% ipython --no-banner

In [1]: import numpy as np

In [2]: np.set_printoptions(precision=2, suppress=True, linewidth=100, floatmode="fixed")

In [3]: rnd = lambda a: np.round(a, 2) + 0

In [4]: E = np.load("w.npy")

In [5]: E
Out[5]: 
array([[  1,  -4,  16, -64],
       [  1,  -3,   9, -27],
       [  1,  -2,   4,  -8],
       [  1,  -1,   1,  -1],
       [  1,   0,   0,   0]])

In [6]: # column 3 dominates

In [7]: q, evecs = np.linalg.qr(E[:, :2])[0], np.linalg.qr(E[:, 2:])[0]

In [8]: sig = np.linalg.svd(q.T @ evecs, compute_uv=False)

In [9]: (sig > 0.9).sum()
Out[9]: np.int64(1)

In [10]: rng = np.random.default_rng(31)

In [11]: lab = rng.permutation(4)

In [12]: Y = E[:, lab] * rng.choice([-1, 1], 4)

In [13]: Y
Out[13]: 
array([[ 4,  1, 16, 64],
       [ 3,  1,  9, 27],
       [ 2,  1,  4,  8],
       [ 1,  1,  1,  1],
       [ 0,  1,  0,  0]])

In [14]: Uu, _, Vh = np.linalg.svd(E.T @ Y)

In [15]: rnd(Uu @ Vh)
Out[15]: 
array([[ 0.00,  1.00,  0.00,  0.00],
       [-1.00,  0.00,  0.00,  0.00],
       [ 0.00,  0.00,  1.00,  0.00],
       [ 0.00,  0.00,  0.00, -1.00]])

In [16]: rnd(np.linalg.lstsq(E, Y)[0])
Out[16]: 
array([[ 0.00,  1.00,  0.00,  0.00],
       [-1.00,  0.00,  0.00,  0.00],
       [ 0.00,  0.00,  1.00,  0.00],
       [ 0.00,  0.00,  0.00, -1.00]])

In [17]: x0 = np.array([2, 3, -1, 0])

In [18]: y = E @ x0

In [19]: rnd(np.linalg.solve(E.T @ E, E.T @ y))
Out[19]: array([ 2.00,  3.00, -1.00,  0.00])

In [20]: try:
    ...:     np.linalg.solve(E, y)
    ...: except np.linalg.LinAlgError as e:
    ...:     print(repr(e))
    ...: 
LinAlgError('Last 2 dimensions of the array must be square')

In [21]: y = y + 0.02 * rng.normal(size=5)

In [22]: rnd(y)
Out[22]: array([-25.98, -15.99,  -7.98,  -1.99,   2.02])

In [23]: beta, *_ = np.linalg.lstsq(E, y)

In [24]: rnd(np.linalg.norm(y - E @ beta))
Out[24]: np.float64(0.01)

In [25]: rnd(beta)
Out[25]: array([ 2.02,  3.02, -0.99,  0.00])

In [26]: Y = E[0, 0] * E[1:] - np.outer(E[1:, 0], E[0])

In [27]: Y
Out[27]: 
array([[  0,   1,  -7,  37],
       [  0,   2, -12,  56],
       [  0,   3, -15,  63],
       [  0,   4, -16,  64]])

In [28]: np.flatnonzero(~Y.round(6).any(axis=1))
Out[28]: array([], dtype=int64)

In [29]: np.linalg.matrix_rank(Y), np.linalg.matrix_rank(E)
Out[29]: (np.int64(3), np.int64(4))

In [30]: J = np.load("test15.npy")

In [31]: J
Out[31]: 
array([[ 1,  0,  0,  0,  0,  0,  0,  0],
       [-1,  1,  0,  0,  0,  0,  0,  0],
       [-4,  5,  1,  0,  0,  0,  0,  0],
       [-4, -1,  4,  1,  0,  0,  0,  0],
       [ 4, -2, -4, -2,  1,  0,  0,  0],
       [ 4, -5, -5, -2, -4,  1,  0,  0],
       [-5,  3, -4,  4, -2, -4,  1,  0],
       [-3, -2, -5,  1,  2, -5, -1,  1]])

In [32]: np.linalg.cond(J) > 100
Out[32]: np.True_

In [33]: np.linalg.matrix_rank(J, rtol=0.1)
Out[33]: np.int64(5)

In [34]: rnd(np.linalg.norm(J, 2) / np.linalg.norm(J))
Out[34]: np.float64(0.7)

In [35]: G = E.T @ E

In [36]: G
Out[36]: 
array([[    5,   -10,    30,  -100],
       [  -10,    30,  -100,   354],
       [   30,  -100,   354, -1300],
       [ -100,   354, -1300,  4890]])

In [37]: np.linalg.matrix_rank(G)
Out[37]: np.int64(4)

In [38]: np.diag(G)
Out[38]: array([   5,   30,  354, 4890])

In [39]: np.argsort(-np.linalg.norm(G, axis=0).round(6), kind="stable")[:3]
Out[39]: array([3, 2, 1])

In [40]: np.linalg.cond(G) > 100
Out[40]: np.True_

In [41]: u, r1 = J[1], J[0]

In [42]: u @ u
Out[42]: np.int64(2)

In [43]: pr = (u @ r1) / (u @ u) * u

In [44]: rnd(np.linalg.norm(u + r1) ** 2 + np.linalg.norm(u - r1) ** 2)
Out[44]: np.float64(6.0)

In [45]: pr
Out[45]: array([ 0.50, -0.50, -0.00, -0.00, -0.00, -0.00, -0.00, -0.00])

In [46]: np.outer(u, r1)
Out[46]: 
array([[-1,  0,  0,  0,  0,  0,  0,  0],
       [ 1,  0,  0,  0,  0,  0,  0,  0],
       [ 0,  0,  0,  0,  0,  0,  0,  0],
       [ 0,  0,  0,  0,  0,  0,  0,  0],
       [ 0,  0,  0,  0,  0,  0,  0,  0],
       [ 0,  0,  0,  0,  0,  0,  0,  0],
       [ 0,  0,  0,  0,  0,  0,  0,  0],
       [ 0,  0,  0,  0,  0,  0,  0,  0]])

In [47]: F = np.loadtxt("block17.csv", delimiter=",")

In [48]: F
Out[48]: 
array([[ 0.00, -1.10,  1.50, -0.40,  0.40,  0.20, -1.50, -1.10,  0.50,  4.69],
       [ 1.80, -1.50, -2.30, -1.70, -2.20,  0.60, -0.70,  1.10,  0.20, -6.90],
       [ 0.80, -0.90,  0.90, -1.20, -1.10,  0.40, -0.90,  0.50, -1.10,  2.76],
       [ 0.80, -0.80,  0.20,  0.70, -0.40, -1.00,  0.80,  2.30,  1.10,  0.80],
       [ 0.20,  1.00, -0.70,  1.70,  0.90,  1.80, -0.10, -0.90,  0.40, -2.11],
       [-0.40, -0.70,  0.60,  0.40,  0.60, -0.10,  1.30,  1.20, -0.10,  2.00],
       [-0.90, -0.50, -1.10,  0.70,  0.90,  0.40, -2.70,  1.10,  0.90, -3.21],
       [-0.30, -0.70,  1.10,  2.10,  0.60, -0.20, -1.60,  1.20, -0.90,  3.16],
       [ 0.70,  0.40, -0.50, -0.50, -0.10,  0.40,  1.40, -0.30, -0.40, -1.37],
       [-1.60,  0.00,  1.50,  0.70, -0.50, -1.80,  1.00, -0.20, -2.50,  4.62],
       [ 0.70,  0.50,  0.50,  0.50,  0.10,  1.10, -1.00, -1.30, -0.90,  1.43],
       [ 0.30, -1.40,  0.60,  0.30, -1.50,  0.90,  0.30,  2.70, -0.30,  1.78],
       [ 1.40, -0.50,  0.60,  0.00, -1.00, -0.60, -0.90, -0.70, -1.30,  1.69],
       [ 1.00, -1.40,  1.10,  0.40, -0.90, -1.40,  2.20,  0.60, -1.00,  3.24],
       [-0.10, -1.10,  0.00,  0.10, -0.40, -1.60,  0.00,  0.40,  0.50,  0.05]])

In [49]: q, evecs = np.linalg.qr(F[:, :6])[0], np.linalg.qr(F[:, 6:])[0]

In [50]: sig = np.linalg.svd(q.T @ evecs, compute_uv=False)

In [51]: rnd(sig)
Out[51]: array([1.00, 0.86, 0.76, 0.33])

In [52]: rnd(np.linalg.norm(q @ q.T - evecs @ evecs.T, 2))
Out[52]: np.float64(1.0)

In [53]: M = np.array([[-6, -6, 3, -6, -9, -3, -3, 9],
    ...:     [0, 0, 0, 0, 0, 0, 0, 0],
    ...:     [-4, -4, 2, -4, -6, -2, -2, 6],
    ...:     [-2, -2, 1, -2, -3, -1, -1, 3],
    ...:     [-2, -2, 1, -2, -3, -1, -1, 3],
    ...:     [0, 0, 0, 0, 0, 0, 0, 0]])

In [54]: Uu, sig, Vh = np.linalg.svd(M)

In [55]: np.argmax(sig[:-1] / (sig[1:] + 1e-6)) + 1
Out[55]: np.int64(1)

In [56]: rnd(sig)
Out[56]: array([22.25,  0.00,  0.00,  0.00,  0.00,  0.00])

In [57]: Y = Uu[:, :1] @ np.diag(sig[:1]) @ Vh[:1]

In [58]: rnd(np.abs(M - Y).max())
Out[58]: np.float64(0.0)

In [59]: np.linalg.matrix_rank(Y)
Out[59]: np.int64(1)

In [60]: rnd(np.linalg.norm(M - Y) / np.linalg.norm(M))
Out[60]: np.float64(0.0)

In [61]: rnd(Y)
Out[61]: 
array([[-6.00, -6.00,  3.00, -6.00, -9.00, -3.00, -3.00,  9.00],
       [ 0.00,  0.00,  0.00,  0.00,  0.00,  0.00,  0.00,  0.00],
       [-4.00, -4.00,  2.00, -4.00, -6.00, -2.00, -2.00,  6.00],
       [-2.00, -2.00,  1.00, -2.00, -3.00, -1.00, -1.00,  3.00],
       [-2.00, -2.00,  1.00, -2.00, -3.00, -1.00, -1.00,  3.00],
       [ 0.00,  0.00,  0.00,  0.00,  0.00,  0.00,  0.00,  0.00]])

In [62]: np.linalg.matrix_rank(M, rtol=0.05)
Out[62]: np.int64(1)

In [63]: def softmax(z):
    ...:     e = np.exp(z - z.max(axis=-1, keepdims=True))
    ...:     return e / e.sum(axis=-1, keepdims=True)
    ...: 

In [64]: rnd(softmax(M[1] + 4))
Out[64]: array([0.12, 0.12, 0.12, 0.12, 0.12, 0.12, 0.12, 0.12])

In [65]: rnd(softmax(M[1]))
Out[65]: array([0.12, 0.12, 0.12, 0.12, 0.12, 0.12, 0.12, 0.12])

In [66]: rnd(softmax(M).sum(axis=1))
Out[66]: array([1.00, 1.00, 1.00, 1.00, 1.00, 1.00])

In [67]: rnd(softmax(10 * M[1]))
Out[67]: array([0.12, 0.12, 0.12, 0.12, 0.12, 0.12, 0.12, 0.12])

In [68]: S = M @ M.T / np.sqrt(8)

In [69]: rnd(softmax(S)[1] @ M)
Out[69]: array([-2.33, -2.33,  1.17, -2.33, -3.50, -1.17, -1.17,  3.50])

In [70]: rnd(softmax(S))
Out[70]: 
array([[1.00, 0.00, 0.00, 0.00, 0.00, 0.00],
       [0.17, 0.17, 0.17, 0.17, 0.17, 0.17],
       [1.00, 0.00, 0.00, 0.00, 0.00, 0.00],
       [1.00, 0.00, 0.00, 0.00, 0.00, 0.00],
       [1.00, 0.00, 0.00, 0.00, 0.00, 0.00],
       [0.17, 0.17, 0.17, 0.17, 0.17, 0.17]])

In [71]: rnd(softmax(S + np.triu(np.full(S.shape, -np.inf), 1)))
Out[71]: 
array([[1.00, 0.00, 0.00, 0.00, 0.00, 0.00],
       [0.50, 0.50, 0.00, 0.00, 0.00, 0.00],
       [1.00, 0.00, 0.00, 0.00, 0.00, 0.00],
       [1.00, 0.00, 0.00, 0.00, 0.00, 0.00],
       [1.00, 0.00, 0.00, 0.00, 0.00, 0.00],
       [0.17, 0.17, 0.17, 0.17, 0.17, 0.17]])

In [72]: softmax(S).round(6).argmax(axis=1)
Out[72]: array([0, 0, 0, 0, 0, 0])
